% ipython --no-banner

In [1]: import numpy as np

In [2]: from numpy import linalg as LA

In [3]: np.set_printoptions(precision=2, suppress=True, linewidth=160, floatmode="fixed")

In [4]: A = np.loadtxt("a.csv", delimiter=",")

In [5]: A.round(2) + 0
Out[5]: 
array([[ 0.38,  0.13,  1.54,  2.30,  0.13,  0.75, -0.77],
       [-0.62, -0.34,  0.95,  1.16,  1.24, -2.15, -0.34],
       [-0.50, -0.19, -1.43, -2.19,  0.07, -1.15,  0.74],
       [ 0.78,  0.35,  0.85,  1.45, -0.70,  2.16, -0.51],
       [-0.17, -0.02, -1.62, -2.35, -0.45, -0.09,  0.77],
       [ 0.35,  0.22, -1.38, -1.85, -1.05,  1.43,  0.58],
       [-0.07, -0.09,  1.58,  2.23,  0.76, -0.63, -0.72],
       [ 0.19,  0.15, -1.51, -2.09, -0.90,  1.00,  0.67],
       [ 0.36,  0.12,  1.55,  2.32,  0.17,  0.69, -0.77],
       [-0.53, -0.20, -1.40, -2.15,  0.12, -1.24,  0.73],
       [ 0.45,  0.27, -1.25, -1.64, -1.14,  1.71,  0.51],
       [-0.65, -0.27, -1.21, -1.92,  0.37, -1.67,  0.66],
       [-0.25, -0.06, -1.60, -2.35, -0.34, -0.33,  0.78],
       [ 0.39,  0.13,  1.53,  2.29,  0.11,  0.80, -0.77],
       [ 0.82,  0.41, -0.18,  0.00, -1.20,  2.59, -0.04],
       [-0.54, -0.31,  1.10,  1.40,  1.20, -1.96, -0.42],
       [ 0.54,  0.21,  1.38,  2.13, -0.15,  1.29, -0.72],
       [ 0.05,  0.08, -1.59, -2.25, -0.74,  0.57,  0.73],
       [ 0.47,  0.17,  1.47,  2.23, -0.01,  1.04, -0.75],
       [ 0.02,  0.07, -1.60, -2.27, -0.71,  0.50,  0.73],
       [ 0.10, -0.01,  1.62,  2.34,  0.55, -0.12, -0.76],
       [ 0.85,  0.41,  0.22,  0.58, -1.06,  2.56, -0.23],
       [-0.18, -0.15,  1.52,  2.11,  0.89, -0.97, -0.67],
       [-0.44, -0.16, -1.49, -2.25, -0.03, -0.96,  0.75],
       [ 0.62,  0.25,  1.26,  1.98, -0.31,  1.57, -0.68],
       [-0.37, -0.12, -1.54, -2.31, -0.14, -0.73,  0.77],
       [ 0.36,  0.11,  1.55,  2.32,  0.17,  0.68, -0.77],
       [-0.42, -0.25,  1.29,  1.70,  1.11, -1.64, -0.53],
       [-0.84, -0.39, -0.51, -0.99,  0.92, -2.44,  0.37],
       [-0.64, -0.27, -1.22, -1.93,  0.36, -1.65,  0.66]])

In [6]: Ac = A - A.mean(axis=0)

In [7]: evecs = LA.svd(Ac)[2][:2]

In [8]: B = Ac - Ac @ evecs.T @ evecs

In [9]: LA.norm(B, axis=1).round(6).argmax()
Out[9]: np.int64(0)

In [10]: np.round(B.std(axis=0), 2) + 0
Out[10]: array([0.00, 0.00, 0.00, 0.00, 0.00, 0.00, 0.00])

In [11]: (Ac @ evecs.T).std(axis=0)
Out[11]: array([2.53, 1.61])

In [12]: np.diag(evecs.T @ evecs)
Out[12]: array([0.08, 0.02, 0.29, 0.62, 0.18, 0.75, 0.07])

In [13]: round(LA.norm(B) / LA.norm(Ac), 2)
Out[13]: np.float64(0.0)

In [14]: np.argsort(-LA.norm(A, axis=0).round(6), kind="stable")[:3]
Out[14]: array([3, 5, 2])

In [15]: LA.matrix_rank(A, rtol=0.1)
Out[15]: np.int64(2)

In [16]: feats = np.load("block11.npy")

In [17]: feats
Out[17]: 
array([[ 1,  0,  0,  0,  0,  0,  0,  0,  0],
       [ 0,  1,  0,  0,  0,  0,  0,  0,  0],
       [-3,  3,  1,  0,  0,  0,  0,  0,  0],
       [ 0,  3,  3,  1,  0,  0,  0,  0,  0],
       [ 0,  3, -1,  2,  1,  0,  0,  0,  0],
       [-1, -3,  3, -1, -2,  1,  0,  0,  0],
       [-3, -3,  2, -3,  2, -1,  1,  0,  0],
       [ 2, -3,  1, -1,  1,  3,  0,  1,  0],
       [ 3,  2, -3,  2, -1, -3, -1,  1,  1]])

In [18]: B = feats / np.sqrt((feats ** 2).mean(axis=1, keepdims=True))

In [19]: LA.matrix_rank(feats - feats.mean(axis=1, keepdims=True))
Out[19]: np.int64(8)

In [20]: LA.norm(B, axis=1)
Out[20]: array([3.00, 3.00, 3.00, 3.00, 3.00, 3.00, 3.00, 3.00, 3.00])

In [21]: feats - feats.mean(axis=1, keepdims=True)
Out[21]: 
array([[ 0.89, -0.11, -0.11, -0.11, -0.11, -0.11, -0.11, -0.11, -0.11],
       [-0.11,  0.89, -0.11, -0.11, -0.11, -0.11, -0.11, -0.11, -0.11],
       [-3.11,  2.89,  0.89, -0.11, -0.11, -0.11, -0.11, -0.11, -0.11],
       [-0.78,  2.22,  2.22,  0.22, -0.78, -0.78, -0.78, -0.78, -0.78],
       [-0.56,  2.44, -1.56,  1.44,  0.44, -0.56, -0.56, -0.56, -0.56],
       [-0.67, -2.67,  3.33, -0.67, -1.67,  1.33,  0.33,  0.33,  0.33],
       [-2.44, -2.44,  2.56, -2.44,  2.56, -0.44,  1.56,  0.56,  0.56],
       [ 1.56, -3.44,  0.56, -1.44,  0.56,  2.56, -0.44,  0.56, -0.44],
       [ 2.89,  1.89, -3.11,  1.89, -1.11, -3.11, -1.11,  0.89,  0.89]])

In [22]: LA.matrix_rank(B) == LA.matrix_rank(feats)
Out[22]: np.True_

In [23]: arr = np.loadtxt("run17.csv", delimiter=",")

In [24]: arr.round(2) + 0
Out[24]: 
array([[-0.21,  0.01,  0.21, -0.09, -0.52, -0.27,  0.00,  0.60, -0.04,  0.11, -0.17,  0.36, -0.20],
       [ 0.18, -0.31, -0.42,  0.23,  0.02,  0.13, -0.09,  0.55, -0.22, -0.12,  0.48, -0.13, -0.01],
       [-0.31, -0.05, -0.29, -0.04, -0.36, -0.60, -0.18, -0.33,  0.01, -0.20,  0.26, -0.27, -0.02],
       [-0.08, -0.32,  0.35, -0.48, -0.37,  0.41,  0.03,  0.01,  0.04, -0.08,  0.15, -0.42,  0.15],
       [ 0.03,  0.13,  0.10,  0.06, -0.28,  0.22, -0.08, -0.37, -0.59,  0.19,  0.37,  0.41,  0.03],
       [ 0.18,  0.18, -0.19, -0.62,  0.21, -0.12, -0.17,  0.10, -0.53, -0.23, -0.27, -0.07, -0.09],
       [-0.13,  0.45,  0.01,  0.19, -0.15,  0.19, -0.34,  0.16,  0.06, -0.43, -0.10,  0.03,  0.58],
       [ 0.31,  0.00, -0.15, -0.05, -0.19,  0.18, -0.74, -0.09,  0.31,  0.25, -0.11,  0.01, -0.30],
       [-0.65, -0.05,  0.16,  0.21,  0.26,  0.26, -0.27,  0.01, -0.20, -0.17, -0.08, -0.13, -0.46],
       [ 0.00, -0.27, -0.45,  0.06, -0.32,  0.31,  0.27, -0.22,  0.04, -0.40, -0.38,  0.27, -0.15],
       [ 0.18, -0.14,  0.09,  0.44, -0.23, -0.10, -0.01, -0.02, -0.41,  0.23, -0.48, -0.46,  0.12],
       [ 0.46,  0.22,  0.40,  0.20, -0.12, -0.09,  0.09, -0.04,  0.02, -0.53,  0.16, -0.11, -0.43],
       [ 0.10, -0.63,  0.33,  0.04,  0.21, -0.25, -0.32, -0.09, -0.04, -0.27, -0.07,  0.35,  0.25]])

In [25]: # columns are unit length and at right angles

In [26]: round(np.abs(LA.eigvals(arr)).max(), 2)
Out[26]: np.float64(1.0)

In [27]: np.sort(np.abs(LA.eigvals(arr)))
Out[27]: array([1.00, 1.00, 1.00, 1.00, 1.00, 1.00, 1.00, 1.00, 1.00, 1.00, 1.00, 1.00, 1.00])

In [28]: np.allclose(arr, arr.T)
Out[28]: False

In [29]: round(float(LA.det(arr)), 2)
Out[29]: 1.0

In [30]: np.round(np.trace(arr), 2)
Out[30]: np.float64(-3.06)

In [31]: vec = np.array([-1, 2, 2, 2, -3, 0, -2, 3, 0, 1, 0, 3, 0])

In [32]: rhs = arr @ vec

In [33]: rhs
Out[33]: array([ 4.97,  0.04, -1.01, -1.08,  1.91, -1.86,  2.72,  1.36,  0.52, -1.14,  0.09,  0.38, -0.12])

In [34]: np.round(LA.solve(arr, 5 * rhs), 2) + 0
Out[34]: array([ -5.00,  10.00,  10.00,  10.00, -15.00,   0.00, -10.00,  15.00,   0.00,   5.00,   0.00,  15.00,   0.00])

In [35]: LA.solve(arr, rhs[:-1])
ValueError: solve1: Input operand 1 has a mismatch in its core dimension 0, with gufunc signature (m,m),(m)->(m) (size 12 is different from 13)


In [36]: np.round(LA.solve(arr.T, arr[5]), 2) + 0
Out[36]: array([0.00, 0.00, 0.00, 0.00, 0.00, 1.00, 0.00, 0.00, 0.00, 0.00, 0.00, 0.00, 0.00])

In [37]: np.round(LA.solve(arr, rhs), 2) + 0
Out[37]: array([-1.00,  2.00,  2.00,  2.00, -3.00,  0.00, -2.00,  3.00,  0.00,  1.00,  0.00,  3.00,  0.00])

In [38]: np.round(LA.solve(arr, rhs + arr[:, 3]), 2) + 0
Out[38]: array([-1.00,  2.00,  2.00,  3.00, -3.00,  0.00, -2.00,  3.00,  0.00,  1.00,  0.00,  3.00,  0.00])

In [39]: B = np.array([[0, 6, -8],
    ...:     [6, 5, 7],
    ...:     [2, 4, -3],
    ...:     [8, 6, -4],
    ...:     [-5, 9, -8],
    ...:     [-6, -3, 5],
    ...:     [-1, -8, 0],
    ...:     [-3, 0, -4],
    ...:     [-8, 2, -4],
    ...:     [-4, -8, 2],
    ...:     [-7, -2, 7],
    ...:     [-3, 5, 1],
    ...:     [0, 7, 6]])

In [40]: np.vstack([arr, B.T]).shape
Out[40]: (16, 13)

In [41]: LA.matrix_rank(arr @ B)
Out[41]: np.int64(3)

In [42]: B = arr / np.sqrt((arr ** 2).mean(axis=1, keepdims=True))

In [43]: LA.norm(B, axis=1)
Out[43]: array([3.61, 3.61, 3.61, 3.61, 3.61, 3.61, 3.61, 3.61, 3.61, 3.61, 3.61, 3.61, 3.61])

In [44]: LA.matrix_rank(arr - arr.mean(axis=1, keepdims=True))
Out[44]: np.int64(12)

In [45]: E = np.load("dump.npy")

In [46]: E
Out[46]: 
array([[ 9,  6, -3, -8,  1, -6,  9,  7,  6,  0, -3, -3, -9],
       [-5, -1, -2,  4, -8,  5,  3,  4,  0,  2, -4,  0, -5],
       [-5, -2, -5,  2,  4, -3, -2,  8, -9,  1,  6, -2,  5],
       [ 6,  3,  2, -4,  2,  5, -6, -6, -6,  4, -4,  3,  3],
       [-2,  8, -3,  7,  0, -3, -2,  3,  3,  1,  6,  7, -1],
       [ 2, -5,  3, -5, -6,  4, -7, -4,  8,  5, -4, -9, -3],
       [ 8, -7,  5,  7, -7, -6, -2, -3, -8, -8,  5,  1,  9],
       [-3, -3,  3, -7, -7, -4,  5,  7, -5, -3,  5,  9,  9],
       [-5,  6,  1,  0,  7, -4, -5,  9,  1, -5, -7,  2, -6]])

In [47]: f, g = E[3], E[4]

In [48]: f @ g
Out[48]: np.int64(-63)

In [49]: pr = (f @ g) / (f @ f) * f

In [50]: LA.matrix_rank(np.outer(f, g))
Out[50]: np.int64(1)

In [51]: (g - pr) @ f
Out[51]: np.float64(0.0)

In [52]: g - pr
Out[52]: array([-0.50,  8.75, -2.50,  6.00,  0.50, -1.75, -3.50,  1.50,  1.50,  2.00,  5.00,  7.75, -0.25])

In [53]: E - E[0]
Out[53]: 
array([[  0,   0,   0,   0,   0,   0,   0,   0,   0,   0,   0,   0,   0],
       [-14,  -7,   1,  12,  -9,  11,  -6,  -3,  -6,   2,  -1,   3,   4],
       [-14,  -8,  -2,  10,   3,   3, -11,   1, -15,   1,   9,   1,  14],
       [ -3,  -3,   5,   4,   1,  11, -15, -13, -12,   4,  -1,   6,  12],
       [-11,   2,   0,  15,  -1,   3, -11,  -4,  -3,   1,   9,  10,   8],
       [ -7, -11,   6,   3,  -7,  10, -16, -11,   2,   5,  -1,  -6,   6],
       [ -1, -13,   8,  15,  -8,   0, -11, -10, -14,  -8,   8,   4,  18],
       [-12,  -9,   6,   1,  -8,   2,  -4,   0, -11,  -3,   8,  12,  18],
       [-14,   0,   4,   8,   6,   2, -14,   2,  -5,  -5,  -4,   5,   3]])

In [54]: np.diff(E, axis=0)
Out[54]: 
array([[-14,  -7,   1,  12,  -9,  11,  -6,  -3,  -6,   2,  -1,   3,   4],
       [  0,  -1,  -3,  -2,  12,  -8,  -5,   4,  -9,  -1,  10,  -2,  10],
       [ 11,   5,   7,  -6,  -2,   8,  -4, -14,   3,   3, -10,   5,  -2],
       [ -8,   5,  -5,  11,  -2,  -8,   4,   9,   9,  -3,  10,   4,  -4],
       [  4, -13,   6, -12,  -6,   7,  -5,  -7,   5,   4, -10, -16,  -2],
       [  6,  -2,   2,  12,  -1, -10,   5,   1, -16, -13,   9,  10,  12],
       [-11,   4,  -2, -14,   0,   2,   7,  10,   3,   5,   0,   8,   0],
       [ -2,   9,  -2,   7,  14,   0, -10,   2,   6,  -2, -12,  -7, -15]])

In [55]: np.abs(E).max()
Out[55]: np.int64(9)

In [56]: E.shape
Out[56]: (9, 13)

In [57]: E.sum(axis=0)
Out[57]: array([  5,   5,   1,  -4, -14, -12,  -7,  25, -10,  -3,   0,   8,   2])

In [58]: E[9]
IndexError: index 9 is out of bounds for axis 0 with size 9
